$ ipython --no-banner

In [1]: import numpy as np

In [2]: np.set_printoptions(precision=2, suppress=True, linewidth=160)

In [3]: def rd(a):
   ...:     return np.round(a, 2) + 0
   ...: 

In [4]: X = np.loadtxt("run8.csv", delimiter=",")

In [5]: X
Out[5]: 
array([[ 0., -3., -1.,  1.,  0.],
       [ 1., -4.,  1.,  7.,  5.],
       [ 4., 17., 15., 17., 20.]])

In [6]: r0, r1 = X[0], X[2]

In [7]: r0 @ r1
Out[7]: np.float64(-49.0)

In [8]: pr = (r0 @ r1) / (r0 @ r0) * r0

In [9]: rd(r1 - pr)
Out[9]: array([ 4.  ,  3.64, 10.55, 21.45, 20.  ])

In [10]: np.outer(r0, r1)
Out[10]: 
array([[  0.,   0.,   0.,   0.,   0.],
       [-12., -51., -45., -51., -60.],
       [ -4., -17., -15., -17., -20.],
       [  4.,  17.,  15.,  17.,  20.],
       [  0.,   0.,   0.,   0.,   0.]])

In [11]: rd(np.linalg.norm(r0 + r1) ** 2 + np.linalg.norm(r0 - r1) ** 2)
Out[11]: np.float64(2460.0)

In [12]: Uu, sig, Vh = np.linalg.svd(X)

In [13]: np.argmax(sig[:-1] / (sig[1:] + 1e-6)) + 1
Out[13]: np.int64(2)

In [14]: rd(sig)
Out[14]: array([35.3 ,  8.73,  0.  ])

In [15]: A2 = Uu[:, :2] @ np.diag(sig[:2]) @ Vh[:2]

In [16]: rd(np.linalg.norm(X - A2, 2)), rd(sig[2])
Out[16]: (np.float64(0.0), np.float64(0.0))

In [17]: np.linalg.matrix_rank(X, rtol=0.05)
Out[17]: np.int64(2)

In [18]: np.linalg.matrix_rank(A2)
Out[18]: np.int64(2)

In [19]: feats = np.array([[0, 1, 1], [1, 0, 1], [1, 1, 0]])

In [20]: feats
Out[20]: 
array([[0, 1, 1],
       [1, 0, 1],
       [1, 1, 0]])

In [21]: (feats + feats.T) / 2
Out[21]: 
array([[0., 1., 1.],
       [1., 0., 1.],
       [1., 1., 0.]])

In [22]: (feats - feats.T) / 2
Out[22]: 
array([[0., 0., 0.],
       [0., 0., 0.],
       [0., 0., 0.]])

In [23]: feats @ feats
Out[23]: 
array([[2, 1, 1],
       [1, 2, 1],
       [1, 1, 2]])

In [24]: rd(np.linalg.det(feats))
Out[24]: np.float64(2.0)

In [25]: rd(np.sort(np.abs(np.linalg.eigvals(feats))))
Out[25]: array([1., 1., 2.])

In [26]: np.trace(feats)
Out[26]: np.int64(0)

In [27]: np.allclose(feats @ feats.T, feats.T @ feats)
Out[27]: True

In [28]: print(np.linalg.matrix_power(feats, 2))
[[2 1 1]
 [1 2 1]
 [1 1 2]]

In [29]: np.linalg.determinant(feats)
---------------------------------------------------------------------------
AttributeError                            Traceback (most recent call last)
Cell In[29], line 1
----> 1 np.linalg.determinant(feats)

AttributeError: module 'numpy.linalg' has no attribute 'determinant'

In [30]: w, V = np.linalg.eigvalsh(feats)
---------------------------------------------------------------------------
ValueError                                Traceback (most recent call last)
Cell In[30], line 1
----> 1 w, V = np.linalg.eigvalsh(feats)

ValueError: too many values to unpack (expected 2)

In [31]: w, V = np.linalg.eigh(feats)

In [32]: w.sum(), np.trace(feats)
Out[32]: (np.float64(0.0), np.int64(0))

In [33]: rd(np.linalg.eigvalsh(feats @ feats))
Out[33]: array([1., 1., 4.])

In [34]: rd(V.T @ feats @ V)
Out[34]: 
array([[-1.,  0.,  0.],
       [ 0., -1.,  0.],
       [ 0.,  0.,  2.]])

In [35]: print(rd(np.abs(V[:, -1])))
[0.58 0.58 0.58]

In [36]: rd(V.T @ V)
Out[36]: 
array([[1., 0., 0.],
       [0., 1., 0.],
       [0., 0., 1.]])

In [37]: data = np.loadtxt("mat.csv", delimiter=",")

In [38]: data
Out[38]: 
array([[6., 0., 0., 0., 0.],
       [2., 9., 0., 0., 0.],
       [7., 6., 7., 0., 0.],
       [5., 2., 8., 0., 0.],
       [6., 0., 9., 8., 2.]])

In [39]: Uu, sig, Vh = np.linalg.svd(data)

In [40]: V = Vh[:(sig > 1e-8).sum()]

In [41]: rng = np.random.default_rng(2451)

In [42]: vec = data[3] + -1 * data[4] + rng.integers(2) * np.eye(5)[4]

In [43]: print(vec)
[-1.  2. -1. -8. -1.]

In [44]: rd(np.linalg.norm(vec - V.T @ V @ vec))
Out[44]: np.float64(0.97)

In [45]: vec = np.array([-5, 1, 3])

In [46]: rhs = feats @ vec

In [47]: beta, lr = np.zeros(3), 1 / np.linalg.norm(feats, 2) ** 2

In [48]: for i in range(200):
    ...:     beta -= lr * feats.T @ (feats @ beta - rhs)
    ...:     if i % 50 == 0: print(i, round(np.linalg.norm(feats @ beta - rhs), 2))
    ...: 
0 4.42
50 0.0
100 0.0
150 0.0

In [49]: rd(beta)
Out[49]: array([-5.,  1.,  3.])

In [50]: print(rd(np.linalg.cond(feats)))
2.0
